% ipython --no-banner

In [1]: import numpy as np

In [2]: import numpy.linalg as la

In [3]: np.set_printoptions(precision=4, suppress=True, linewidth=120, floatmode="fixed")

In [4]: J, _ = la.qr(np.array([[-0.5, -1.2, 0.1, 0.5, -0.5, -0.6],
   ...:     [0.1, 0.9, -0.4, -0.5, 0.7, -2.2],
   ...:     [1.9, -1.3, 0.3, 0.9, 1.1, -0.2],
   ...:     [2.2, -2.4, -0.7, 0.5, 1.7, 0.2],
   ...:     [-1.1, 0.5, -0.3, 1.4, -0.3, 0.2],
   ...:     [-0.2, 0.9, -0.7, -0.3, -0.9, -0.4]]))

In [5]: J
Out[5]: 
array([[-0.1584,  0.7365,  0.0685,  0.1302, -0.1354,  0.6265],
       [ 0.0317, -0.4528,  0.2710,  0.0614,  0.5743,  0.6220],
       [ 0.6020, -0.0861, -0.3836, -0.5441, -0.2466,  0.3552],
       [ 0.6971,  0.3144,  0.5645,  0.0872,  0.1860, -0.2330],
       [-0.3485,  0.1668,  0.3557, -0.8218,  0.1910, -0.1110],
       [-0.0634, -0.3442,  0.5740,  0.0153, -0.7211,  0.1668]])

In [6]: # keeps lengths

In [7]: x = np.array([2, 1, 2, 0, 0, 2])

In [8]: np.round(J.T @ (J @ x), 4) + 0
Out[8]: array([2.0000, 1.0000, 2.0000, 0.0000, 0.0000, 2.0000])

In [9]: 6 - la.matrix_rank(J - np.eye(6), tol=1e-8)
Out[9]: np.int64(1)

In [10]: [p for p in range(1, 25) if np.allclose(la.matrix_power(J, p), np.eye(6))]
Out[10]: []

In [11]: np.abs(la.eigvals(J))
Out[11]: array([1.0000, 1.0000, 1.0000, 1.0000, 1.0000, 1.0000])

In [12]: round(float(la.norm(x)), 4), round(la.norm(J @ x), 4)
Out[12]: (3.6056, np.float64(3.6056))

In [13]: np.sort(np.abs(np.degrees(np.angle(la.eigvals(J)))))
Out[13]: array([  0.0000,  69.9593,  69.9593, 128.1400, 128.1400, 180.0000])

In [14]: x = np.array([-1, 2, -2, -2, 2, 0])

In [15]: rhs = J @ x

In [16]: rhs
Out[16]: array([ 0.9632, -0.4536,  0.5880, -0.9996,  1.9965, -3.2458])

In [17]: np.round(la.solve(J, 3 * rhs), 4) + 0
Out[17]: array([-3.0000,  6.0000, -6.0000, -6.0000,  6.0000,  0.0000])

In [18]: np.round(la.solve(J, J[:, 4]), 4) + 0
Out[18]: array([0.0000, 0.0000, 0.0000, 0.0000, 1.0000, 0.0000])

In [19]: J.reshape(-1, 2)
Out[19]: 
array([[-0.1584,  0.7365],
       [ 0.0685,  0.1302],
       [-0.1354,  0.6265],
       [ 0.0317, -0.4528],
       [ 0.2710,  0.0614],
       [ 0.5743,  0.6220],
       [ 0.6020, -0.0861],
       [-0.3836, -0.5441],
       [-0.2466,  0.3552],
       [ 0.6971,  0.3144],
       [ 0.5645,  0.0872],
       [ 0.1860, -0.2330],
       [-0.3485,  0.1668],
       [ 0.3557, -0.8218],
       [ 0.1910, -0.1110],
       [-0.0634, -0.3442],
       [ 0.5740,  0.0153],
       [-0.7211,  0.1668]])

In [20]: J.reshape(2, -1)
Out[20]: 
array([[-0.1584,  0.7365,  0.0685,  0.1302, -0.1354,  0.6265,  0.0317, -0.4528,  0.2710,  0.0614,  0.5743,  0.6220,
         0.6020, -0.0861, -0.3836, -0.5441, -0.2466,  0.3552],
       [ 0.6971,  0.3144,  0.5645,  0.0872,  0.1860, -0.2330, -0.3485,  0.1668,  0.3557, -0.8218,  0.1910, -0.1110,
        -0.0634, -0.3442,  0.5740,  0.0153, -0.7211,  0.1668]])

In [21]: t3 = J.reshape(6, 2, -1)

In [22]: np.einsum("ihd,ihd->ih", t3, t3)
Out[22]: 
array([[0.5722, 0.4278],
       [0.2795, 0.7205],
       [0.5170, 0.4830],
       [0.9035, 0.0965],
       [0.2758, 0.7242],
       [0.4520, 0.5480]])

In [23]: np.einsum("ihd,jhd->hij", t3, t3).shape
Out[23]: (2, 6, 6)

In [24]: np.swapaxes(t3, 1, 2)[3]
Out[24]: 
array([[ 0.6971,  0.0872],
       [ 0.3144,  0.1860],
       [ 0.5645, -0.2330]])

In [25]: t3.transpose(1, 0, 2)
Out[25]: 
array([[[-0.1584,  0.7365,  0.0685],
        [ 0.0317, -0.4528,  0.2710],
        [ 0.6020, -0.0861, -0.3836],
        [ 0.6971,  0.3144,  0.5645],
        [-0.3485,  0.1668,  0.3557],
        [-0.0634, -0.3442,  0.5740]],

       [[ 0.1302, -0.1354,  0.6265],
        [ 0.0614,  0.5743,  0.6220],
        [-0.5441, -0.2466,  0.3552],
        [ 0.0872,  0.1860, -0.2330],
        [-0.8218,  0.1910, -0.1110],
        [ 0.0153, -0.7211,  0.1668]]])

In [26]: out = np.array([[-2, 1, 2, 2, 1, 0, 1, 1],
    ...:     [2, -1, -2, 2, -1, -1, -1, -2],
    ...:     [2, 2, -2, -1, 0, -2, 0, 2],
    ...:     [-2, -2, 1, -1, 2, 0, 1, 1],
    ...:     [1, -2, 0, -2, 2, 2, 0, 1],
    ...:     [2, -2, 2, -2, -1, -1, 2, -2],
    ...:     [0, -2, 1, 1, 2, 0, -1, -2],
    ...:     [0, 0, -2, -1, 0, 2, -1, 2]])

In [27]: W0 = np.tril(out)

In [28]: W0
Out[28]: 
array([[-2,  0,  0,  0,  0,  0,  0,  0],
       [ 2, -1,  0,  0,  0,  0,  0,  0],
       [ 2,  2, -2,  0,  0,  0,  0,  0],
       [-2, -2,  1, -1,  0,  0,  0,  0],
       [ 1, -2,  0, -2,  2,  0,  0,  0],
       [ 2, -2,  2, -2, -1, -1,  0,  0],
       [ 0, -2,  1,  1,  2,  0, -1,  0],
       [ 0,  0, -2, -1,  0,  2, -1,  2]])

In [29]: # triangular, det is the product of the diagonal

In [30]: x = np.array([0, 1, 1, 1, 2, 0, 2, 0])

In [31]: h = np.maximum(W0 @ x, 0)

In [32]: np.flatnonzero(h > 1e-9)
Out[32]: array([6])

In [33]: np.maximum(W0 @ (3 * x), 0)
Out[33]: array([0, 0, 0, 0, 0, 0, 6, 0])

In [34]: W0 * (h > 1e-9)[:, None]
Out[34]: 
array([[ 0,  0,  0,  0,  0,  0,  0,  0],
       [ 0,  0,  0,  0,  0,  0,  0,  0],
       [ 0,  0,  0,  0,  0,  0,  0,  0],
       [ 0,  0,  0,  0,  0,  0,  0,  0],
       [ 0,  0,  0,  0,  0,  0,  0,  0],
       [ 0,  0,  0,  0,  0,  0,  0,  0],
       [ 0, -2,  1,  1,  2,  0, -1,  0],
       [ 0,  0,  0,  0,  0,  0,  0,  0]])

In [35]: h
Out[35]: array([0, 0, 0, 0, 0, 0, 2, 0])

In [36]: np.tanh(W0 @ x)
Out[36]: array([ 0.0000, -0.7616,  0.0000, -0.9640,  0.0000, -0.9993,  0.9640, -0.9999])

In [37]: A = np.load("case7.npy")

In [38]: A
Out[38]: 
array([[ 0.0000, -0.2504, -2.2029,  1.6125, -1.2184],
       [-1.1227, -1.6278,  0.5197,  1.5961,  1.5073],
       [ 0.3368, -1.7530, -1.4865, -1.7536,  0.7271],
       [-2.4700, -0.3757,  0.1990, -0.8527, -1.4111],
       [-1.2350,  1.7530, -1.2759, -0.2238,  1.6503]])

In [39]: out = la.inv(A)

In [40]: round(float(la.cond(A)), 4)
Out[40]: 1.0

In [41]: np.allclose(out, A.T)
Out[41]: False

In [42]: np.round(la.slogdet(A)[0], 4)
Out[42]: np.float64(1.0)

In [43]: np.round(la.inv(out), 4) + 0
Out[43]: 
array([[ 0.0000, -0.2504, -2.2029,  1.6125, -1.2184],
       [-1.1227, -1.6278,  0.5197,  1.5961,  1.5073],
       [ 0.3368, -1.7530, -1.4865, -1.7536,  0.7271],
       [-2.4700, -0.3757,  0.1990, -0.8527, -1.4111],
       [-1.2350,  1.7530, -1.2759, -0.2238,  1.6503]])

In [44]: x = np.array([3, 0, -3, -2, 2, 0, 2, 2])

In [45]: rhs = W0 @ x

In [46]: rhs
Out[46]: array([-6,  6, 12, -7, 11,  2, -3, 10])

In [47]: np.round(la.solve(W0, 5 * rhs), 4) + 0
Out[47]: array([ 15.0000,   0.0000, -15.0000, -10.0000,  10.0000,   0.0000,  10.0000,  10.0000])

In [48]: np.round(la.solve(W0, rhs), 4) + 0
Out[48]: array([ 3.0000,  0.0000, -3.0000, -2.0000,  2.0000,  0.0000,  2.0000,  2.0000])

In [49]: q = A.astype(float).copy()

In [50]: for j in range(5):
    ...:     q[:, j] -= q[:, :j] @ (q[:, :j].T @ q[:, j])
    ...:     q[:, j] /= la.norm(q[:, j])
    ...: 

In [51]: np.round(q.T @ A, 4) + 0
Out[51]: 
array([[3.0000, 0.0000, 0.0000, 0.0000, 0.0000],
       [0.0000, 3.0000, 0.0000, 0.0000, 0.0000],
       [0.0000, 0.0000, 3.0000, 0.0000, 0.0000],
       [0.0000, 0.0000, 0.0000, 3.0000, 0.0000],
       [0.0000, 0.0000, 0.0000, 0.0000, 3.0000]])

In [52]: np.round(q.T @ q, 4) + 0
Out[52]: 
array([[1.0000, 0.0000, 0.0000, 0.0000, 0.0000],
       [0.0000, 1.0000, 0.0000, 0.0000, 0.0000],
       [0.0000, 0.0000, 1.0000, 0.0000, 0.0000],
       [0.0000, 0.0000, 0.0000, 1.0000, 0.0000],
       [0.0000, 0.0000, 0.0000, 0.0000, 1.0000]])

In [53]: rng = np.random.default_rng(1150)

In [54]: lab = rng.permutation(5)

In [55]: out = A[:, lab] * rng.choice([-1, 1], 5)

In [56]: out
Out[56]: 
array([[-1.6125, -0.2504,  0.0000, -2.2029,  1.2184],
       [-1.5961, -1.6278, -1.1227,  0.5197, -1.5073],
       [ 1.7536, -1.7530,  0.3368, -1.4865, -0.7271],
       [ 0.8527, -0.3757, -2.4700,  0.1990,  1.4111],
       [ 0.2238,  1.7530, -1.2350, -1.2759, -1.6503]])

In [57]: Uu, _, Vh = la.svd(A.T @ out)

In [58]: np.round(la.lstsq(A, out)[0], 4) + 0
Out[58]: 
array([[ 0.0000,  0.0000,  1.0000,  0.0000,  0.0000],
       [ 0.0000,  1.0000,  0.0000,  0.0000,  0.0000],
       [ 0.0000,  0.0000,  0.0000,  1.0000,  0.0000],
       [-1.0000,  0.0000,  0.0000,  0.0000,  0.0000],
       [ 0.0000,  0.0000,  0.0000,  0.0000, -1.0000]])

In [59]: np.round(A[:, 1] @ A[:, 2], 4)
Out[59]: np.float64(0.0)

In [60]: la.norm(A, axis=0)
Out[60]: array([3.0000, 3.0000, 3.0000, 3.0000, 3.0000])

In [61]: E = np.load("data.npy")

In [62]: E
Out[62]: 
array([[-0.1392, -0.2861,  0.8357,  0.4476],
       [ 0.0348, -0.1702, -0.5053,  0.8453],
       [-0.9742,  0.1994, -0.1038,  0.0182],
       [ 0.1740,  0.9216,  0.1886,  0.2911]])

In [63]: # keeps lengths

In [64]: out = E / la.norm(E, axis=1, keepdims=True)

In [65]: G = out @ out.T

In [66]: np.round(np.degrees(np.arccos(np.clip(G[0, 1], -1, 1))), 4)
Out[66]: np.float64(90.0)

In [67]: np.argwhere(np.triu(np.abs(G) > 0.95, 1))
Out[67]: array([], shape=(0, 2), dtype=int64)

In [68]: la.norm(out, axis=1)
Out[68]: array([1.0000, 1.0000, 1.0000, 1.0000])

In [69]: q, V = la.qr(E[:, :2])[0], la.qr(E[:, 2:])[0]

In [70]: sv = la.svd(q.T @ V, compute_uv=False)

In [71]: round(float(la.norm(q @ q.T - V @ V.T, 2)), 4)
Out[71]: 1.0

In [72]: np.degrees(np.arccos(sv.clip(0, 1)))
Out[72]: array([90.0000, 90.0000])

In [73]: sv.round(4) + 0
Out[73]: array([0.0000, 0.0000])

In [74]: x = np.array([-2, 0, -1, -1])

In [75]: np.abs(la.eigvals(E))
Out[75]: array([1.0000, 1.0000, 1.0000, 1.0000])

In [76]: la.inv(E)
Out[76]: 
array([[-0.1392,  0.0348, -0.9742,  0.1740],
       [-0.2861, -0.1702,  0.1994,  0.9216],
       [ 0.8357, -0.5053, -0.1038,  0.1886],
       [ 0.4476,  0.8453,  0.0182,  0.2911]])

In [77]: [p for p in range(1, 25) if np.allclose(la.matrix_power(E, p), np.eye(4))]
Out[77]: []

In [78]: lab = rng.integers(0, 2, 4)

In [79]: K = np.triu((lab[:, None] == lab) & (rng.random((4, 4)) < 0.8), 1).astype(int)

In [80]: K += K.T

In [81]: K
Out[81]: 
array([[0, 0, 1, 1],
       [0, 0, 0, 0],
       [1, 0, 0, 1],
       [1, 0, 1, 0]])

In [82]: round(np.trace(la.pinv(K) @ K), 4)
Out[82]: np.float64(3.0)

In [83]: np.allclose(K[:-1].T @ la.lstsq(K[:-1].T, K[-1])[0], K[-1])
Out[83]: False

In [84]: np.abs(np.diag(la.qr(K)[1])) > 1e-9
Out[84]: array([ True, False,  True,  True])

In [85]: np.unique(K.round(6), axis=0).shape
Out[85]: (4, 4)

In [86]: Uu, sv, Vh = la.svd(K)

In [87]: sv.round(4) + 0
Out[87]: array([2.0000, 1.0000, 1.0000, 0.0000])

In [88]: out = Uu[:, :3] @ np.diag(sv[:3]) @ Vh[:3]

In [89]: la.matrix_rank(K, rtol=0.05)
Out[89]: np.int64(3)

In [90]: round(float(np.abs(K - out).max()), 4)
Out[90]: 0.0

In [91]: M = np.load("sample7.npy")

In [92]: M
Out[92]: 
array([[-3,  0,  1],
       [ 0,  3, -1],
       [ 0,  0,  2]])

In [93]: # triangular: eigenvalues sit on the diagonal

In [94]: q, Rm = la.qr(M)

In [95]: np.trace(q @ q.T)
Out[95]: np.float64(3.0)

In [96]: abs(Rm[0, 0]), round(float(la.norm(M[:, 0])), 4)
Out[96]: (np.float64(3.0), 3.0)

In [97]: q.shape, Rm.shape
Out[97]: ((3, 3), (3, 3))

In [98]: np.allclose(Rm.T @ Rm, M.T @ M)
Out[98]: True

In [99]: np.abs(np.diag(Rm))
Out[99]: array([3.0000, 3.0000, 2.0000])

In [100]: q
Out[100]: 
array([[ 1.0000,  0.0000,  0.0000],
       [-0.0000,  1.0000,  0.0000],
       [-0.0000, -0.0000,  1.0000]])

In [101]: lab = rng.permutation(3)

In [102]: lab
Out[102]: array([1, 0, 2])

In [103]: out = M[lab][:, lab]

In [104]: np.trace(out)
Out[104]: np.int64(2)

In [105]: np.diag(out)
Out[105]: array([ 3, -3,  2])

In [106]: np.round(la.det(out), 4), np.round(la.det(M[lab]), 4)
Out[106]: (np.float64(-18.0), np.float64(18.0))

In [107]: proj = np.triu(np.array([[-3, -2, 0], [0, 0, -2], [0, 1, 0]]), 1) + np.eye(3)

In [108]: out = proj @ M @ la.inv(proj)

In [109]: np.poly(out)
Out[109]: array([ 1.0000, -2.0000, -9.0000, 18.0000])

In [110]: proj @ M - M @ proj
Out[110]: 
array([[  0.0000, -12.0000,   2.0000],
       [  0.0000,   0.0000,   2.0000],
       [  0.0000,   0.0000,   0.0000]])

In [111]: out = M + rng.integers(-2, 3, (3, 2)) @ rng.integers(-2, 3, (2, 3))

In [112]: out
Out[112]: 
array([[-1,  2,  4],
       [-2,  9,  4],
       [ 4, -4,  0]])

In [113]: np.abs(out - M).sum(axis=1)
Out[113]: array([ 7, 13, 10])

In [114]: ev, V = la.eig(out)

In [115]: round(float(np.prod(ev)), 4)
Out[115]: -96.0

In [116]: np.sort(la.eigvals(out.T))
Out[116]: array([-3.1648,  4.6718,  6.4929])

In [117]: np.sort(la.eigvals(out @ out))
Out[117]: array([10.0158, 21.8261, 42.1581])

In [118]: arr = 0.7 ** np.abs(np.subtract.outer(np.arange(3), np.arange(3)))

In [119]: arr
Out[119]: 
array([[1.0000, 0.7000, 0.4900],
       [0.7000, 1.0000, 0.7000],
       [0.4900, 0.7000, 1.0000]])

In [120]: ev, V = la.eigh(arr)

In [121]: x = np.array([-2, -3, -3])

In [122]: V * np.abs(ev) @ V.T
Out[122]: 
array([[1.0000, 0.7000, 0.4900],
       [0.7000, 1.0000, 0.7000],
       [0.4900, 0.7000, 1.0000]])

In [123]: V * np.maximum(ev, 0) @ V.T
Out[123]: 
array([[1.0000, 0.7000, 0.4900],
       [0.7000, 1.0000, 0.7000],
       [0.4900, 0.7000, 1.0000]])

In [124]: np.abs(arr).sum(axis=1).max(), round(np.abs(ev).max(), 4)
Out[124]: (np.float64(2.4), np.float64(2.2648))

In [125]: la.rank(arr)
Traceback (most recent call last):
  Cell In[125], line 1
    la.rank(arr)
AttributeError: module 'numpy.linalg' has no attribute 'rank'


In [126]: np.zeros(3, 3)
Traceback (most recent call last):
  Cell In[126], line 1
    np.zeros(3, 3)
TypeError: Cannot interpret '3' as a data type


In [127]: la.svd(arr, compute_uv=False)
Out[127]: array([2.2648, 0.5100, 0.2252])

In [128]: la.matrix_rank(arr)
Out[128]: np.int64(3)

In [129]: arr.sum(axis=1)
Out[129]: array([2.1900, 2.4000, 2.1900])

In [130]: np.count_nonzero(arr)
Out[130]: np.int64(9)

In [131]: np.diff(arr, axis=0)
Out[131]: 
array([[-0.3000,  0.3000,  0.2100],
       [-0.2100, -0.3000,  0.3000]])

In [132]: arr - arr[0]
Out[132]: 
array([[ 0.0000,  0.0000,  0.0000],
       [-0.3000,  0.3000,  0.2100],
       [-0.5100,  0.0000,  0.5100]])

In [133]: round(la.norm(arr), 4)
Out[133]: np.float64(2.3324)

In [134]: np.abs(arr).max()
Out[134]: np.float64(1.0)
